% python3 -q
>>> import numpy as np
>>> from numpy import linalg as LA
>>> np.set_printoptions(precision=2, suppress=True, linewidth=100, sign=" ")
>>> rnd = lambda a: np.round(a, 2) + 0
>>> X = np.loadtxt("out13.csv", delimiter=",")
>>> rnd(X)
array([[ 0.8 ,  0.08,  0.  ,  0.6 ],
       [-0.32,  0.08, -0.85,  0.41],
       [-0.4 ,  0.68,  0.43,  0.44],
       [ 0.32,  0.72, -0.31, -0.53]])
>>> proj = np.triu(np.array([[-1, 2, 2, 2], [-3, -2, 1, 1], [-3, -1, -3, -2], [2, 1, -2, 3]]), 1) + np.eye(4)
>>> A2 = proj @ X @ LA.inv(proj)
>>> rnd(proj @ X - X @ proj)
array([[-0.8 ,  1.37, -3.14, -1.04],
       [-0.08,  2.04,  0.68, -1.23],
       [-0.64, -0.65,  0.73,  2.03],
       [ 0.  , -0.64, -1.36, -1.98]])
>>> rnd(np.trace(A2)), rnd(np.trace(X))
(np.float64(0.77), np.float64(0.77))
>>> q, R = LA.qr(X)
>>> rnd(q @ R)
array([[ 0.8 ,  0.08,  0.  ,  0.6 ],
       [-0.32,  0.08, -0.85,  0.41],
       [-0.4 ,  0.68,  0.43,  0.44],
       [ 0.32,  0.72, -0.31, -0.53]])
>>> rnd(q)
array([[-0.8 , -0.08,  0.  , -0.6 ],
       [ 0.32, -0.08,  0.85, -0.41],
       [ 0.4 , -0.68, -0.43, -0.44],
       [-0.32, -0.72,  0.31,  0.53]])
>>> rnd(np.abs(np.diag(R)))
array([ 1.,  1.,  1.,  1.])
>>> rnd(q.T @ q)
array([[ 1.,  0.,  0.,  0.],
       [ 0.,  1.,  0.,  0.],
       [ 0.,  0.,  1.,  0.],
       [ 0.,  0.,  0.,  1.]])
>>> mat = np.load("test12.npy")
>>> mat
array([[ 0.,  0.,  0.,  0.],
       [-2.,  2.,  0.,  0.],
       [ 0.,  0.,  6.,  2.],
       [ 0.,  0.,  2.,  6.]])
>>> left, sv, Vt = LA.svd(mat)
>>> np.argmax(sv[:-1] / (sv[1:] + 1e-6)) + 1
np.int64(3)
>>> A2 = left[:, :3] @ np.diag(sv[:3]) @ Vt[:3]
>>> rnd(LA.norm(mat - A2, 2)), sv[3]
(np.float64(0.0), np.float64(0.0))
>>> rnd(A2)
array([[ 0.,  0.,  0.,  0.],
       [-2.,  2.,  0.,  0.],
       [ 0.,  0.,  6.,  2.],
       [ 0.,  0.,  2.,  6.]])
>>> rnd(np.abs(mat - A2).max())
np.float64(0.0)
>>> LA.matrix_rank(mat, rtol=0.1)
np.int64(3)
>>> [round(float(x), 2) for x in LA.svd(mat, compute_uv=False)[:3]]
[8.0, 4.0, 2.83]
>>> proj = np.triu(np.array([[2, 0, 2, 3], [1, 2, 2, 1], [3, 3, 2, 2], [2, 1, 3, 3]]), 1) + np.eye(4)
>>> A2 = proj @ mat @ LA.inv(proj)
>>> np.poly(A2)
array([  1., -14.,  56., -64.,   0.])
>>> LA.matrix_rank(A2)
np.int64(3)
>>> np.trace(A2), np.trace(mat)
(np.float64(14.0), np.float64(14.0))
>>> W0 = np.load("case7.npy")
>>> W0
array([[ 5, -2],
       [ 5, -2],
       [ 5, -2]])
>>> np.diff(W0, axis=0)
array([[ 0,  0],
       [ 0,  0]])
>>> rnd(LA.norm(W0))
np.float64(9.33)
>>> W0.shape
(3, 2)
>>> W0.mean(axis=0)
array([ 5., -2.])
>>> th = np.radians(72)
>>> R = np.eye(2)
>>> R[1, 1] = R[0, 0] = np.cos(th)
>>> R[1, 0], R[0, 1] = -np.sin(th), np.sin(th)
>>> rnd(R)
array([[ 0.31,  0.95],
       [-0.95,  0.31]])
>>> A2 = W0 @ R.T
>>> np.allclose(LA.norm(W0, axis=1), LA.norm(A2, axis=1))
True
>>> rnd(LA.svd(W0, compute_uv=False)), rnd(LA.svd(A2, compute_uv=False))
(array([ 9.33,  0.  ]), array([ 9.33,  0.  ]))
>>> rnd(A2)
array([[-0.36, -5.37],
       [-0.36, -5.37],
       [-0.36, -5.37]])
>>> rnd(LA.norm(W0, axis=1))
array([ 5.39,  5.39,  5.39])
>>> LA.norm(W0, axis=1).argmax()
np.int64(0)
>>> W0[1] @ W0[0]
np.int64(29)
>>> rnd(LA.norm(W0, axis=0))
array([ 8.66,  3.46])
>>> rnd(LA.norm(W0, 2))
np.float64(9.33)
>>> left, sv, Vt = LA.svd(W0)
>>> np.argmax(sv[:-1] / (sv[1:] + 1e-6)) + 1
np.int64(1)
>>> rnd(sv)
array([ 9.33,  0.  ])
>>> A2 = left[:, :1] @ np.diag(sv[:1]) @ Vt[:1]
>>> LA.matrix_rank(A2)
np.int64(1)
>>> rnd(LA.norm(W0 - A2, 2)), rnd(sv[1])
(np.float64(0.0), np.float64(0.0))
>>> rnd(A2)
array([[ 5., -2.],
       [ 5., -2.],
       [ 5., -2.]])
>>> rnd(LA.norm(W0 - A2) / LA.norm(W0))
np.float64(0.0)
>>> feats = np.array([[1.07, 7.14, -7.83],
...     [1.91, -6.42, -5.33],
...     [-2.6, -6.85, 4.88],
...     [1.4, 7.45, 2.24],
...     [-0.98, -16.92, -2.31],
...     [3.21, 2.78, 9.97],
...     [-2.42, -5.12, 0.31],
...     [-2.1, -11.29, 3.63],
...     [4.0, -4.79, 1.46],
...     [-2.97, -11.55, 0.2],
...     [1.74, -2.16, -2.84],
...     [-1.16, -8.39, -0.87],
...     [1.08, 2.33, 4.7],
...     [3.25, 1.41, -4.0],
...     [1.47, -19.68, -0.04],
...     [2.66, -17.58, 2.76],
...     [2.88, -7.58, 1.37],
...     [-3.05, 11.1, 10.43]])
>>> feats
array([[  1.07,   7.14,  -7.83],
       [  1.91,  -6.42,  -5.33],
       [ -2.6 ,  -6.85,   4.88],
       [  1.4 ,   7.45,   2.24],
       [ -0.98, -16.92,  -2.31],
       [  3.21,   2.78,   9.97],
       [ -2.42,  -5.12,   0.31],
       [ -2.1 , -11.29,   3.63],
       [  4.  ,  -4.79,   1.46],
       [ -2.97, -11.55,   0.2 ],
       [  1.74,  -2.16,  -2.84],
       [ -1.16,  -8.39,  -0.87],
       [  1.08,   2.33,   4.7 ],
       [  3.25,   1.41,  -4.  ],
       [  1.47, -19.68,  -0.04],
       [  2.66, -17.58,   2.76],
       [  2.88,  -7.58,   1.37],
       [ -3.05,  11.1 ,  10.43]])
>>> proj = feats @ LA.solve(feats.T @ feats, feats.T)
>>> LA.matrix_rank(np.eye(18) - proj)
np.int64(15)
>>> rnd(LA.eigvalsh(proj))
array([ 0.,  0.,  0.,  0.,  0.,  0.,  0.,  0.,  0.,  0.,  0.,  0.,  0.,  0.,  0.,  1.,  1.,  1.])
>>> rnd(LA.norm(feats[11], 1)), rnd(LA.norm(feats[11], np.inf))
(np.float64(10.42), np.float64(8.39))
>>> rnd(LA.norm(feats, 1)), rnd(LA.norm(feats, np.inf))
(np.float64(150.54), np.float64(24.58))
>>> LA.norm(feats, axis=1).argmax()
np.int64(14)
>>> rnd(LA.norm(feats, axis=0))
array([ 10.14,  41.93,  20.1 ])
>>> q, V = LA.qr(feats[:, :1])[0], LA.qr(feats[:, 1:])[0]
>>> sv = LA.svd(q.T @ V, compute_uv=False)
>>> rnd(np.degrees(np.arccos(sv.clip(0, 1))))
array([ 81.48])
>>> cen = feats - feats.mean(axis=0)
>>> V = LA.svd(cen)[2][:1]
>>> A2 = cen - cen @ V.T @ V
>>> LA.norm(A2, axis=1).round(6).argmax()
np.int64(0)
>>> Z = feats[[1, 2]].astype(float)
>>> for _ in range(3):
...     z = LA.norm(feats[:, None] - Z, axis=-1).argmin(axis=1)
...     Z = np.array([feats[z == j].mean(axis=0) for j in range(2)])
... 
>>> z
array([ 1,  0,  1,  1,  0,  1,  0,  0,  0,  0,  0,  0,  1,  1,  0,  0,  0,  1])
>>> np.abs(Z[1] - Z[0]).argmax()
np.int64(1)
>>> A2 = np.array([[-4, -4, -4], [1, -1, 3]])
>>> F = A2.T @ A2
>>> F
array([[ 17,  15,  19],
       [ 15,  17,  13],
       [ 19,  13,  25]])
>>> LA.cond(F) > 100
np.True_
>>> LA.matrix_rank(F, rtol=0.1)
np.int64(2)
>>> w, V = LA.eigh(F)
>>> rnd(V @ np.diag(w) @ V.T)
array([[ 17.,  15.,  19.],
       [ 15.,  17.,  13.],
       [ 19.,  13.,  25.]])
>>> rnd(np.abs(V[:, -1]))
array([ 0.57,  0.49,  0.65])
>>> rnd(LA.eigvalsh(F @ F))
array([    0.  ,    55.49,  2657.51])
>>> rnd(w.sum()), np.trace(F)
(np.float64(59.0), np.int64(59))
>>> rnd(w)
array([  0.  ,   7.45,  51.55])
>>> rnd(V.T @ F @ V)
array([[  0.  ,   0.  ,   0.  ],
       [  0.  ,   7.45,   0.  ],
       [  0.  ,   0.  ,  51.55]])
>>> np.abs(V[:, -1]).round(6).argmax()
np.int64(2)
>>> r = LA.matrix_rank(F)
>>> r
np.int64(2)
>>> N = LA.svd(F)[2][r:].T
>>> LA.matrix_rank(F.T @ F), LA.matrix_rank(F @ F.T)
(np.int64(2), np.int64(2))
>>> [int(LA.matrix_rank(np.delete(F, i, axis=0))) for i in range(3)]
[2, 2, 2]
>>> [int(LA.matrix_rank(F[:, :j + 1])) for j in range(3)]
[1, 2, 2]
>>> rnd(F @ N)
array([[ 0.],
       [ 0.],
       [ 0.]])
>>> np.allclose(F @ N, 0)
True
>>> left, sv, Vt = LA.svd(F)
>>> rnd(sv)
array([ 51.55,   7.45,   0.  ])
>>> np.argmax(sv[:-1] / (sv[1:] + 1e-6)) + 1
np.int64(2)
>>> A2 = left[:, :2] @ np.diag(sv[:2]) @ Vt[:2]
>>> LA.matrix_rank(F, rtol=0.05)
np.int64(2)
>>> rnd(np.abs(F - A2).max())
np.float64(0.0)
>>> A2 = F / np.sqrt((F ** 2).mean(axis=1, keepdims=True))
>>> rnd(LA.norm(A2, axis=1))
array([ 1.73,  1.73,  1.73])
>>> F - F.mean(axis=1, keepdims=True)
array([[ 0., -2.,  2.],
       [ 0.,  2., -2.],
       [ 0., -6.,  6.]])
>>> rnd(A2[0])
array([ 1.  ,  0.88,  1.11])
>>> E = np.loadtxt("sample6.csv", delimiter=",")
>>> E
array([[ 58.,  -4.,  10.],
       [ -4.,  40., -52.],
       [ 10., -52.,  68.]])
>>> r = LA.matrix_rank(E)
>>> r
np.int64(2)
>>> N = LA.svd(E)[2][r:].T
>>> LA.matrix_rank(E.T @ E), LA.matrix_rank(E @ E.T)
(np.int64(2), np.int64(2))
>>> [int(LA.matrix_rank(E[:, :j + 1])) for j in range(3)]
[1, 2, 2]
>>> rnd(mat @ LA.pinv(mat) @ mat)
array([[ 0.,  0.,  0.,  0.],
       [-2.,  2.,  0.,  0.],
       [ 0.,  0.,  6.,  2.],
       [ 0.,  0.,  2.,  6.]])
>>> np.abs(np.diag(LA.qr(mat)[1])) > 1e-9
array([ True, False,  True,  True])
>>> LA.lstsq(mat[:-1].T, mat[-1])[2]
np.int32(2)
>>> rnd(np.trace(LA.pinv(mat) @ mat))
np.float64(3.0)
>>> left, sv, Vt = LA.svd(E)
>>> rnd(sv)
array([ 109.93,   56.07,    0.  ])
>>> A2 = left[:, :2] @ np.diag(sv[:2]) @ Vt[:2]
>>> rnd(A2)
array([[ 58.,  -4.,  10.],
       [ -4.,  40., -52.],
       [ 10., -52.,  68.]])
>>> rnd(np.abs(E - A2).max())
np.float64(0.0)
>>> LA.matrix_rank(A2)
np.int64(2)
>>> proj = np.triu(np.array([[1, 2, 2], [0, 1, 0], [0, 0, 2]]), 1) + np.eye(3)
>>> A2 = proj @ E @ LA.inv(proj)
>>> proj @ E - E @ proj
array([[  12., -140.,  -84.],
       [   0.,    8.,    8.],
       [   0.,  -20.,  -20.]])
>>> A2
array([[  70., -168.,  -98.],
       [  -4.,   48.,  -44.],
       [  10.,  -72.,   48.]])
>>> rnd(LA.det(A2))
np.float64(0.0)
>>> w, V = LA.eigh(E)
>>> vec = np.array([3, 2, 4])
>>> np.abs(E).sum(axis=1).max(), rnd(np.abs(w).max())
(np.float64(130.0), np.float64(109.93))
>>> rnd(LA.eigvalsh(E[1:, 1:]))
array([   0.15,  107.85])
>>> vec @ E @ vec
np.float64(1130.0)
>>> (np.sign(V[:, -1].round(6)) == np.sign(V[0, -1].round(6))).astype(int)
array([ 1,  0,  1])
>>> rnd(vec @ E @ vec / (vec @ vec)), rnd(w[0]), rnd(w[-1])
(np.float64(38.97), np.float64(0.0), np.float64(109.93))
>>> J = np.loadtxt("layer14.csv", delimiter=",")
>>> J
array([[ 0.,  1.,  0.],
       [ 0.,  0.,  1.],
       [ 1.,  0.,  0.]])
>>> r0 = np.array([0, -2, 1])
>>> A2 = J + np.outer(r0, np.eye(3)[1])
>>> rnd(LA.det(A2) / LA.det(J)), rnd(1 + LA.solve(J, r0)[1])
(np.float64(1.0), np.float64(1.0))
>>> A2
array([[ 0.,  1.,  0.],
       [ 0., -2.,  1.],
       [ 1.,  1.,  0.]])
>>> arr = np.loadtxt("data.csv", delimiter=",")
>>> arr
array([[ 0.,  0.,  4.],
       [ 0.,  0.,  4.],
       [ 0.,  0.,  0.],
       [ 0.,  0.,  2.],
       [ 0.,  0.,  0.],
       [ 0.,  0.,  0.],
       [ 0.,  0.,  3.],
       [ 0.,  0.,  4.],
       [ 0.,  0.,  6.],
       [ 0.,  0.,  7.],
       [ 0.,  0.,  4.],
       [ 0.,  0.,  1.],
       [ 0.,  0.,  6.],
       [ 0.,  0.,  1.]])
>>> np.unique(arr.round(6), axis=0).shape
(7, 3)
>>> np.allclose(arr[:-1].T @ LA.lstsq(arr[:-1].T, arr[-1])[0], arr[-1])
True
>>> th = np.radians(135)
>>> R = np.eye(3)
>>> R[0, 0] = R[2, 2] = np.cos(th)
>>> R[0, 2], R[2, 0] = -np.sin(th), np.sin(th)
>>> rnd(R)
array([[-0.71,  0.  , -0.71],
       [ 0.  ,  1.  ,  0.  ],
       [ 0.71,  0.  , -0.71]])
>>> A2 = arr @ R.T
>>> np.allclose(arr @ arr.T, A2 @ A2.T)
True
>>> np.allclose(LA.norm(arr, axis=1), LA.norm(A2, axis=1))
True
